>>> import numpy as np
>>> from numpy import linalg as LA
>>> np.set_printoptions(suppress=True, linewidth=120)
>>> rd = lambda a: np.round(a, 1) + 0
>>> X = np.loadtxt("out12.csv", delimiter=",")
>>> rd(X)
array([[0.4, 0. , 0. , 0. , 0. , 0.2, 0.2, 0.2, 0. , 0. ],
       [0. , 0.5, 0. , 0. , 0. , 0. , 0. , 0. , 0. , 0.5],
       [0.2, 0.2, 0.2, 0. , 0. , 0.2, 0. , 0. , 0. , 0.2],
       [0. , 0. , 0.2, 0.2, 0.2, 0.2, 0.2, 0. , 0.2, 0. ],
       [0. , 0. , 0. , 0. , 0.5, 0. , 0. , 0. , 0.5, 0. ],
       [0. , 0. , 0.2, 0. , 0.2, 0.4, 0.2, 0. , 0. , 0. ],
       [0.2, 0. , 0.2, 0. , 0. , 0. , 0.4, 0.2, 0. , 0. ],
       [0. , 0. , 0.2, 0. , 0. , 0. , 0. , 0.5, 0.2, 0. ],
       [0. , 0. , 0. , 0. , 0. , 0. , 0.3, 0. , 0.3, 0.3],
       [0.3, 0. , 0. , 0. , 0. , 0. , 0.3, 0. , 0. , 0.3]])
>>> # row-stochastic, so 1 is an eigenvalue
>>> A2 = X / np.sqrt((X ** 2).mean(axis=1, keepdims=True))
>>> LA.matrix_rank(A2) == LA.matrix_rank(X)
np.True_
>>> rd(A2[8])
array([0. , 0. , 0. , 0. , 0. , 0. , 1.8, 0. , 1.8, 1.8])
>>> rd(X - X.mean(axis=1, keepdims=True))
array([[ 0.3, -0.1, -0.1, -0.1, -0.1,  0.1,  0.1,  0.1, -0.1, -0.1],
       [-0.1,  0.4, -0.1, -0.1, -0.1, -0.1, -0.1, -0.1, -0.1,  0.4],
       [ 0.1,  0.1,  0.1, -0.1, -0.1,  0.1, -0.1, -0.1, -0.1,  0.1],
       [-0.1, -0.1,  0.1,  0.1,  0.1,  0.1,  0.1, -0.1,  0.1, -0.1],
       [-0.1, -0.1, -0.1, -0.1,  0.4, -0.1, -0.1, -0.1,  0.4, -0.1],
       [-0.1, -0.1,  0.1, -0.1,  0.1,  0.3,  0.1, -0.1, -0.1, -0.1],
       [ 0.1, -0.1,  0.1, -0.1, -0.1, -0.1,  0.3,  0.1, -0.1, -0.1],
       [-0.1, -0.1,  0.2, -0.1, -0.1, -0.1, -0.1,  0.4,  0.2, -0.1],
       [-0.1, -0.1, -0.1, -0.1, -0.1, -0.1,  0.2, -0.1,  0.2,  0.2],
       [ 0.2, -0.1, -0.1, -0.1, -0.1, -0.1,  0.2, -0.1, -0.1,  0.2]])
>>> M = np.array([[-0.1, -1.3, 1.0, 1.1, 0.9, -0.5, 0.0, 0.7],
...     [0.2, -1.4, 0.1, -0.9, -0.1, -0.3, 0.6, -1.5],
...     [-2.4, 1.2, -0.4, -0.5, -1.4, 0.3, 1.3, 2.2],
...     [-1.8, -0.6, 1.7, 1.0, -0.4, 1.3, -0.4, 0.0],
...     [-0.4, 0.1, -0.6, -0.6, -1.3, 0.4, 0.9, 0.3],
...     [0.5, 0.1, 2.5, 0.4, -0.3, 0.4, 0.0, -0.2],
...     [0.6, 1.2, -0.4, -0.5, 0.0, 0.0, -1.6, 0.6],
...     [-0.4, -1.4, -0.6, 0.1, 1.0, 1.5, 0.7, -1.6]])
>>> M[:, 1] *= 10
>>> M
array([[ -0.1, -13. ,   1. ,   1.1,   0.9,  -0.5,   0. ,   0.7],
       [  0.2, -14. ,   0.1,  -0.9,  -0.1,  -0.3,   0.6,  -1.5],
       [ -2.4,  12. ,  -0.4,  -0.5,  -1.4,   0.3,   1.3,   2.2],
       [ -1.8,  -6. ,   1.7,   1. ,  -0.4,   1.3,  -0.4,   0. ],
       [ -0.4,   1. ,  -0.6,  -0.6,  -1.3,   0.4,   0.9,   0.3],
       [  0.5,   1. ,   2.5,   0.4,  -0.3,   0.4,   0. ,  -0.2],
       [  0.6,  12. ,  -0.4,  -0.5,   0. ,   0. ,  -1.6,   0.6],
       [ -0.4, -14. ,  -0.6,   0.1,   1. ,   1.5,   0.7,  -1.6]])
>>> left, sv, VT = LA.svd(M, full_matrices=False)
>>> left.shape, sv.shape, VT.shape
((8, 8), (8,), (8, 8))
>>> rd(sv)
array([29.9,  4.2,  3.7,  2.4,  2.1,  1.2,  0.7,  0.6])
>>> rd(np.sqrt((sv ** 2).sum())), rd(LA.norm(M))
(np.float64(30.6), np.float64(30.6))
>>> np.abs(left[:, 0]).round(6).argmax()
np.int64(7)
>>> rd(sv / sv[0])
array([1. , 0.1, 0.1, 0.1, 0.1, 0. , 0. , 0. ])
>>> rd(left.T @ left)
array([[1., 0., 0., 0., 0., 0., 0., 0.],
       [0., 1., 0., 0., 0., 0., 0., 0.],
       [0., 0., 1., 0., 0., 0., 0., 0.],
       [0., 0., 0., 1., 0., 0., 0., 0.],
       [0., 0., 0., 0., 1., 0., 0., 0.],
       [0., 0., 0., 0., 0., 1., 0., 0.],
       [0., 0., 0., 0., 0., 0., 1., 0.],
       [0., 0., 0., 0., 0., 0., 0., 1.]])
>>> x = np.array([0, 2, 0, 3, 2, 3, 3, 3])
>>> rd(M * x)
array([[  0. , -26. ,   0. ,   3.3,   1.8,  -1.5,   0. ,   2.1],
       [  0. , -28. ,   0. ,  -2.7,  -0.2,  -0.9,   1.8,  -4.5],
       [  0. ,  24. ,   0. ,  -1.5,  -2.8,   0.9,   3.9,   6.6],
       [  0. , -12. ,   0. ,   3. ,  -0.8,   3.9,  -1.2,   0. ],
       [  0. ,   2. ,   0. ,  -1.8,  -2.6,   1.2,   2.7,   0.9],
       [  0. ,   2. ,   0. ,   1.2,  -0.6,   1.2,   0. ,  -0.6],
       [  0. ,  24. ,   0. ,  -1.5,   0. ,   0. ,  -4.8,   1.8],
       [  0. , -28. ,   0. ,   0.3,   2. ,   4.5,   2.1,  -4.8]])
>>> np.sign((M @ x).round(6))
array([-1., -1.,  1., -1.,  1.,  1.,  1., -1.])
>>> rd(M @ (2 * x))
array([-40.6, -69. ,  62.2, -14.2,   4.8,   6.4,  39. , -47.8])
>>> LA.norm(M @ x) <= LA.norm(M, 2) * LA.norm(x) + 1e-9
np.True_
>>> M @ np.eye(8)[3]
array([ 1.1, -0.9, -0.5,  1. , -0.6,  0.4, -0.5,  0.1])
>>> rd(M @ x)
array([-20.3, -34.5,  31.1,  -7.1,   2.4,   3.2,  19.5, -23.9])
>>> rd(np.einsum("ij,j->i", M, x))
array([-20.3, -34.5,  31.1,  -7.1,   2.4,   3.2,  19.5, -23.9])
>>> rd((M * x).sum(axis=1))
array([-20.3, -34.5,  31.1,  -7.1,   2.4,   3.2,  19.5, -23.9])
>>> u = np.array([-2, -3, -3, -3, 2, 1, -1, -3])
>>> A2 = M + np.outer(u, np.eye(8)[4])
>>> LA.matrix_rank(A2 - M)
np.int64(1)
>>> rd(LA.det(A2) / LA.det(M)), rd(1 + LA.solve(M, u)[4])
(np.float64(-2.3), np.float64(-2.3))
>>> LA.matrix_rank(LA.inv(A2) - LA.inv(M), tol=1e-8)
np.int64(1)
>>> mat = np.load("mat.npy")
>>> mat
array([[2, 1, 0, 2, 3, 2, 0, 0],
       [0, 3, 3, 1, 1, 3, 3, 2],
       [1, 1, 3, 2, 1, 1, 1, 0],
       [2, 1, 0, 3, 0, 0, 0, 0],
       [1, 1, 3, 2, 2, 1, 2, 0]])
>>> u, v = mat[2], mat[1]
>>> u @ v
np.int64(21)
>>> pr = (u @ v) / (u @ u) * u
>>> LA.matrix_rank(np.outer(u, v))
np.int64(1)
>>> rd(pr)
array([1.2, 1.2, 3.5, 2.3, 1.2, 1.2, 1.2, 0. ])
>>> np.outer(u, v)
array([[0, 3, 3, 1, 1, 3, 3, 2],
       [0, 3, 3, 1, 1, 3, 3, 2],
       [0, 9, 9, 3, 3, 9, 9, 6],
       [0, 6, 6, 2, 2, 6, 6, 4],
       [0, 3, 3, 1, 1, 3, 3, 2],
       [0, 3, 3, 1, 1, 3, 3, 2],
       [0, 3, 3, 1, 1, 3, 3, 2],
       [0, 0, 0, 0, 0, 0, 0, 0]])
